In [1]: import numpy as np

In [2]: np.set_printoptions(precision=4, suppress=True, linewidth=200)

In [3]: mat = np.array([[6.0, -4.0], [-4.0, 6.0]])

In [4]: # symmetric

In [5]: evals, V = np.linalg.eigh(mat)

In [6]: x0 = np.array([-7, 9])

In [7]: np.round(x0 @ mat @ x0 / (x0 @ x0), 4), np.round(evals[0], 4), evals[-1]
Out[7]: (np.float64(9.8769), np.float64(2.0), np.float64(10.0))

In [8]: V * np.sqrt(evals) @ V.T
Out[8]: 
array([[ 2.2882, -0.874 ],
       [-0.874 ,  2.2882]])

In [9]: V * np.abs(evals) @ V.T
Out[9]: 
array([[ 6., -4.],
       [-4.,  6.]])

In [10]: arr = np.load("block5.npy")

In [11]: arr
Out[11]: 
array([[ 5, -3,  4,  5, -3],
       [-3,  2, -1,  4, -5],
       [-3,  2, -1,  4, -5],
       [ 0,  2,  5,  3,  3]])

In [12]: other = np.array([[3, 2, 2], [-1, 2, 0]])

In [13]: cent = np.kron(other, arr)

In [14]: cent.shape
Out[14]: (8, 15)

In [15]: cent
Out[15]: 
array([[ 15,  -9,  12,  15,  -9,  10,  -6,   8,  10,  -6,  10,  -6,   8,  10,  -6],
       [ -9,   6,  -3,  12, -15,  -6,   4,  -2,   8, -10,  -6,   4,  -2,   8, -10],
       [ -9,   6,  -3,  12, -15,  -6,   4,  -2,   8, -10,  -6,   4,  -2,   8, -10],
       [  0,   6,  15,   9,   9,   0,   4,  10,   6,   6,   0,   4,  10,   6,   6],
       [ -5,   3,  -4,  -5,   3,  10,  -6,   8,  10,  -6,   0,   0,   0,   0,   0],
       [  3,  -2,   1,  -4,   5,  -6,   4,  -2,   8, -10,   0,   0,   0,   0,   0],
       [  3,  -2,   1,  -4,   5,  -6,   4,  -2,   8, -10,   0,   0,   0,   0,   0],
       [  0,  -2,  -5,  -3,  -3,   0,   4,  10,   6,   6,   0,   0,   0,   0,   0]])

In [16]: other = np.array([[3, -7],
    ...:     [3, 4],
    ...:     [0, 0],
    ...:     [6, -8],
    ...:     [-3, -1],
    ...:     [8, 3],
    ...:     [9, 8],
    ...:     [8, -5],
    ...:     [-8, 2],
    ...:     [-6, 0],
    ...:     [-4, -6],
    ...:     [4, 6],
    ...:     [4, 7],
    ...:     [-7, -2],
    ...:     [6, 9]])

In [17]: np.einsum("ik,kj->ji", cent, other)
Out[17]: 
array([[  43,   -8,   -8,  127,    1,  -68,  -68,   17],
       [-404,  -14,  -14,   73,   46,   38,   38,   13]])

In [18]: np.linalg.matrix_rank(cent @ other)
Out[18]: np.int64(2)

In [19]: np.einsum("ij->j", cent)
Out[19]: array([ -2,   6,  14,  32, -20,  -4,  12,  28,  64, -40,  -2,   6,  14,  32, -20])

In [20]: np.einsum("ij,ij->i", cent, cent)
Out[20]: array([1428,  935,  935,  799,  420,  275,  275,  235])

In [21]: np.vstack([cent, other.T]).shape
Out[21]: (10, 15)

In [22]: np.linalg.matrix_rank(arr)
Out[22]: np.int64(3)

In [23]: arr - arr[0]
Out[23]: 
array([[ 0,  0,  0,  0,  0],
       [-8,  5, -5, -1, -2],
       [-8,  5, -5, -1, -2],
       [-5,  5,  1, -2,  6]])

In [24]: arr.sum(axis=0)
Out[24]: array([ -1,   3,   7,  16, -10])

In [25]: arr.shape
Out[25]: (4, 5)

In [26]: arr.mean(axis=0)
Out[26]: array([-0.25,  0.75,  1.75,  4.  , -2.5 ])

In [27]: np.linalg.rank(arr)
AttributeError: module 'numpy.linalg' has no attribute 'rank'


In [28]: np.count_nonzero(arr)
Out[28]: np.int64(19)

In [29]: rk = np.linalg.matrix_rank(arr)

In [30]: rk
Out[30]: np.int64(3)

In [31]: ns = np.linalg.svd(arr)[2][rk:].T

In [32]: [int(np.linalg.matrix_rank(np.delete(arr, i, axis=0))) for i in range(4)]
Out[32]: [2, 3, 3, 2]

In [33]: np.allclose(arr @ ns, 0)
Out[33]: True

In [34]: np.round(arr @ ns, 4) + 0
Out[34]: 
array([[0., 0.],
       [0., 0.],
       [0., 0.],
       [0., 0.]])

In [35]: [int(np.linalg.matrix_rank(arr[:i])) for i in range(1, len(arr) + 1)]
Out[35]: [1, 2, 2, 3]

In [36]: F = np.load("a.npy")

In [37]: F
Out[37]: 
array([[ 5, -3,  1,  4],
       [ 4,  5, -3,  1],
       [ 1,  4,  5, -3],
       [-3,  1,  4,  5]])

In [38]: np.sort(np.abs(np.fft.fft(F[0]))), np.sort(np.linalg.svd(F, compute_uv=False))
Out[38]: 
(array([5.    , 7.    , 8.0623, 8.0623]),
 array([5.    , 7.    , 8.0623, 8.0623]))

In [39]: np.allclose(F @ F.T, F.T @ F)
Out[39]: True

In [40]: F @ np.ones(4)
Out[40]: array([7., 7., 7., 7.])

In [41]: K = np.load("x.npy")

In [42]: K
Out[42]: 
array([[-1.2642, -0.1562,  0.7505, -0.3713],
       [ 2.6088,  0.4584, -1.5208,  0.0574],
       [ 2.9657,  1.5907, -3.039 ,  3.3051],
       [-2.906 , -1.9558,  3.5742, -2.7911],
       [ 2.1273, -0.3511,  2.4921, -3.1062],
       [ 1.27  , -0.7673,  2.2265, -1.2151],
       [ 0.444 ,  0.2021, -2.0834,  1.9157],
       [ 0.9766,  0.2118,  2.3668, -1.1937],
       [-2.3548, -1.9001,  4.1348, -4.9717],
       [-1.2862,  1.0229, -2.7737,  3.6885],
       [ 0.5248,  1.6018, -0.8612,  3.029 ],
       [-0.9277,  0.0868, -1.4872,  2.0939],
       [ 3.1444,  3.4524, -3.4556,  6.0725],
       [ 0.0161, -1.9873,  2.1664, -5.2318],
       [ 2.2719, -0.6681,  2.1844, -4.206 ],
       [ 2.9358,  3.1014, -1.2766,  4.5318],
       [-2.1313, -1.5402,  4.1941, -4.6825],
       [ 0.239 ,  0.8134, -2.2831,  2.1187],
       [ 0.5435,  0.7308, -1.5649,  2.3464],
       [ 1.2913,  0.1173,  2.3709, -1.1186],
       [ 0.8191,  1.0906, -4.1685,  3.9819],
       [ 3.8363,  3.1948, -3.0663,  6.3273],
       [ 0.0603, -0.6208, -1.1274, -0.5221],
       [ 3.0365,  2.2521, -4.8464,  5.0405],
       [-0.0589, -0.014 , -0.1033, -0.5973],
       [-0.2285,  0.4665, -3.7738,  3.4311],
       [-1.5637, -1.2887,  1.9729, -3.0194],
       [ 1.8228,  1.7451, -1.9255,  4.0722],
       [-2.3711,  0.9175, -0.1   ,  2.3658]])

In [43]: Xc = (K - K.mean(axis=0)) / K.std(axis=0)

In [44]: Xc.std(axis=0)
Out[44]: array([1., 1., 1., 1.])

In [45]: np.argwhere(np.abs(Xc) > 2)
Out[45]: array([[12,  1]])

In [46]: beta = np.linalg.lstsq(np.delete(Xc, 1, axis=1), Xc[:, 1])[0]

In [47]: np.round(1 - np.var(Xc[:, 1] - np.delete(Xc, 1, axis=1) @ beta), 4)
Out[47]: np.float64(0.9496)

In [48]: np.abs(beta).argmax()
Out[48]: np.int64(2)

In [49]: beta
Out[49]: array([0.3291, 0.374 , 1.1029])
